$ python3 -q
>>> import numpy as np
>>> np.set_printoptions(precision=2, suppress=True, linewidth=120)
>>> def tidy(a):
...     return np.round(a, 2) + 0
... 
>>> E = np.load("block8.npy")
>>> E
array([[ 0,  1,  3,  0,  1,  0,  0, -2],
       [ 1,  1,  0, -3,  0,  0,  0,  0],
       [ 0,  3,  0,  2,  0,  0, -1,  2],
       [ 0,  0,  0,  0,  0,  3,  0,  0],
       [ 0,  0,  1,  0,  0,  0,  0,  0],
       [ 0,  0,  0,  2,  0,  0,  0,  0],
       [ 0,  0,  3,  0,  0,  0,  0,  0],
       [ 0,  0,  0,  0,  0,  0,  0,  0],
       [ 0,  0,  0,  0, -1,  3,  0,  0]])
>>> # rows and columns are dependent
>>> Uu, sv, vt = np.linalg.svd(E)
>>> V = vt[:(sv > 1e-8).sum()]
>>> rng = np.random.default_rng(3383)
>>> vec = E[3] + 5 * E[5] + rng.integers(2) * np.eye(8)[5]
>>> print(vec)
[ 0.  0.  0. 10.  0.  4.  0.  0.]
>>> print(tidy(np.linalg.norm(vec - V.T @ V @ vec)))
0.0
>>> tidy(np.diag(V.T @ V))
array([0.95, 0.95, 1.  , 1.  , 1.  , 1.  , 0.12, 0.99])
>>> np.allclose(V.T @ V @ vec, vec)
True
>>> np.linalg.cond(E) > 100
np.True_
>>> print(np.argsort(-np.linalg.norm(E, axis=0).round(6), kind="stable")[:3])
[2 5 3]
>>> rk = np.linalg.matrix_rank(E)
>>> print(rk)
7
>>> null = np.linalg.svd(E)[2][rk:].T
>>> [int(np.linalg.matrix_rank(np.delete(E, i, axis=0))) for i in range(9)]
[6, 6, 6, 6, 7, 6, 7, 7, 6]
>>> [int(np.linalg.matrix_rank(E[:i])) for i in range(1, len(E) + 1)]
[1, 2, 3, 4, 5, 6, 6, 6, 7]
>>> [int(np.linalg.matrix_rank(E[:, :j + 1])) for j in range(8)]
[1, 2, 3, 4, 5, 6, 7, 7]
>>> np.allclose(E @ null, 0)
True
>>> print(np.linalg.matrix_rank(E.T @ E), np.linalg.matrix_rank(E @ E.T))
7 7
>>> tidy(null[:, 0] / null[np.abs(null[:, 0]).round(6).argmax(), 0])
array([-0.25,  0.25,  0.  ,  0.  ,  0.  ,  0.  ,  1.  ,  0.12])
>>> print(E.ravel(order="F"))
[ 0  1  0  0  0  0  0  0  0  1  1  3  0  0  0  0  0  0  3  0  0  0  1  0  3  0  0  0 -3  2  0  0  2  0  0  0  1  0  0
  0  0  0  0  0 -1  0  0  0  3  0  0  0  0  3  0  0 -1  0  0  0  0  0  0 -2  0  2  0  0  0  0  0  0]
>>> t3 = E.reshape(9, 2, -1)
>>> print(t3.transpose(1, 0, 2))
[[[ 0  1  3  0]
  [ 1  1  0 -3]
  [ 0  3  0  2]
  [ 0  0  0  0]
  [ 0  0  1  0]
  [ 0  0  0  2]
  [ 0  0  3  0]
  [ 0  0  0  0]
  [ 0  0  0  0]]

 [[ 1  0  0 -2]
  [ 0  0  0  0]
  [ 0  0 -1  2]
  [ 0  3  0  0]
  [ 0  0  0  0]
  [ 0  0  0  0]
  [ 0  0  0  0]
  [ 0  0  0  0]
  [-1  3  0  0]]]
>>> print(np.swapaxes(t3, 1, 2)[8])
[[ 0 -1]
 [ 0  3]
 [ 0  0]
 [ 0  0]]
>>> np.einsum("ihd,ihd->ih", t3, t3)
array([[10,  5],
       [11,  0],
       [13,  5],
       [ 0,  9],
       [ 1,  0],
       [ 4,  0],
       [ 9,  0],
       [ 0,  0],
       [ 0, 10]])
>>> np.abs(np.diag(np.linalg.qr(E)[1])) > 1e-9
array([ True,  True,  True,  True,  True,  True,  True, False])
>>> np.linalg.lstsq(E[:-1].T, E[-1])[2]
np.int32(6)
>>> J = np.loadtxt("arr.csv", delimiter=",")
>>> print(J)
[[ 5.96  3.69  9.1   6.19  6.32  9.38  3.57  2.92]
 [ 5.46  1.78  7.42  7.37  6.62  9.25  5.46  3.05]
 [ 7.46  0.18  7.57  6.68  6.29  8.53  6.6   3.51]
 [ 5.3   1.42  7.21  5.77  5.99  7.82  4.88  2.1 ]
 [ 4.89  2.02 11.27  3.29  6.62  7.89  5.47  3.22]
 [ 7.35  2.69  8.48  5.12  5.97 10.24  6.13  1.56]
 [ 4.86  3.18 10.31  7.69  6.6   7.88  6.63  3.36]
 [ 6.34  2.75  8.98  4.81  5.43 10.32  6.33  3.3 ]
 [ 6.15  4.35  8.3   4.35  7.75  9.32  6.42  4.69]
 [ 5.1   3.46  9.1   5.86  6.58  8.13  6.04  1.72]
 [ 4.16  2.26  6.84  7.32  6.99  7.82  4.94  4.17]
 [ 6.76  4.21  8.88  7.31  5.62  9.06  6.68  3.11]
 [ 5.01  2.61  8.72  6.44  6.41  8.9   6.46  6.07]
 [ 6.53  2.12  8.92  7.15  6.54  8.91  7.81  1.6 ]
 [ 5.64  3.61  8.53  5.23  7.41 10.31  3.98  1.1 ]
 [ 6.55  2.    7.98  6.85  5.41  9.94  6.49  4.32]
 [ 6.2   3.64  9.76  6.35  5.44  9.99  5.83  1.91]
 [ 6.31  5.45  8.96  5.37  6.3   9.33  6.71  2.97]
 [ 6.87  3.17 10.69  6.63  6.23  8.02  6.85  1.89]
 [ 5.68  5.22 10.59  4.94  5.29  9.95  5.1   1.85]
 [ 6.67  1.82 11.82  4.94  6.21 10.45  6.1   2.58]
 [ 6.44  2.83  9.51  4.81  7.33  8.69  6.44  3.83]
 [ 6.59  2.24  9.11  4.99  5.35  9.81  5.86  4.36]
 [ 5.93  2.93  8.78  4.49  6.58  9.91  6.    1.83]
 [ 4.37  3.99  8.82  6.58  5.71  9.36  6.19  2.6 ]
 [ 6.15  4.1   7.78  6.11  5.25  8.23  5.76  2.87]
 [ 6.6   4.29  9.23  6.66  4.76 10.35  5.91  4.16]
 [ 7.23  2.92  9.68  5.41  5.27  8.18  8.01  2.73]
 [ 7.35  3.12  7.68  5.99  7.14  7.72  5.66  3.68]
 [ 5.39  5.2   9.09  4.83  5.31  9.41  5.76  2.81]
 [ 6.66  3.51  8.9   7.46  8.98  8.59  7.51  2.3 ]]
>>> B = np.c_[J[:, :4] @ np.array([[2, 1, 1, 0], [2, 0, 2, 1], [2, 0, 0, 0], [2, 1, 0, 1]]), np.array([2, -2, -2, 2, 0, 2, 1, -1, 1, 0, 0, -2, 2, 0, 2, 0, 0, 1, -1, -2, -1, -1, 0, -2, 2, 1, 2, 0, 2, 0, 1])]
>>> print(tidy(B))
[[49.88 12.15 13.34  9.88  2.  ]
 [44.06 12.83  9.02  9.15 -2.  ]
 [43.78 14.14  7.82  6.86 -2.  ]
 [39.4  11.07  8.14  7.19  2.  ]
 [42.94  8.18  8.93  5.31  0.  ]
 [47.28 12.47 12.73  7.81  2.  ]
 [52.08 12.55 11.22 10.87  1.  ]
 [45.76 11.15 11.84  7.56 -1.  ]
 [46.3  10.5  14.85  8.7   1.  ]
 [47.04 10.96 12.02  9.32  0.  ]
 [41.16 11.48  8.68  9.58  0.  ]
 [54.32 14.07 15.18 11.52 -2.  ]
 [45.56 11.45 10.23  9.05  2.  ]
 [49.44 13.68 10.77  9.27  0.  ]
 [46.02 10.87 12.86  8.84  2.  ]
 [46.76 13.4  10.55  8.85  0.  ]
 [51.9  12.55 13.48  9.99  0.  ]
 [52.18 11.68 17.21 10.82  1.  ]
 [54.72 13.5  13.21  9.8  -1.  ]
 [52.86 10.62 16.12 10.16 -2.  ]
 [50.5  11.61 10.31  6.76 -1.  ]
 [47.18 11.25 12.1   7.64 -1.  ]
 [45.86 11.58 11.07  7.23  0.  ]
 [44.26 10.42 11.79  7.42 -2.  ]
 [47.52 10.95 12.35 10.57  2.  ]
 [48.28 12.26 14.35 10.21  1.  ]
 [53.56 13.26 15.18 10.95  2.  ]
 [50.48 12.64 13.07  8.33  0.  ]
 [48.28 13.34 13.59  9.11  2.  ]
 [49.02 10.22 15.79 10.03  0.  ]
 [53.06 14.12 13.68 10.97  1.  ]]
>>> np.linalg.matrix_rank(np.c_[J, B])
np.int64(9)
>>> np.linalg.matrix_rank(B)
np.int64(5)
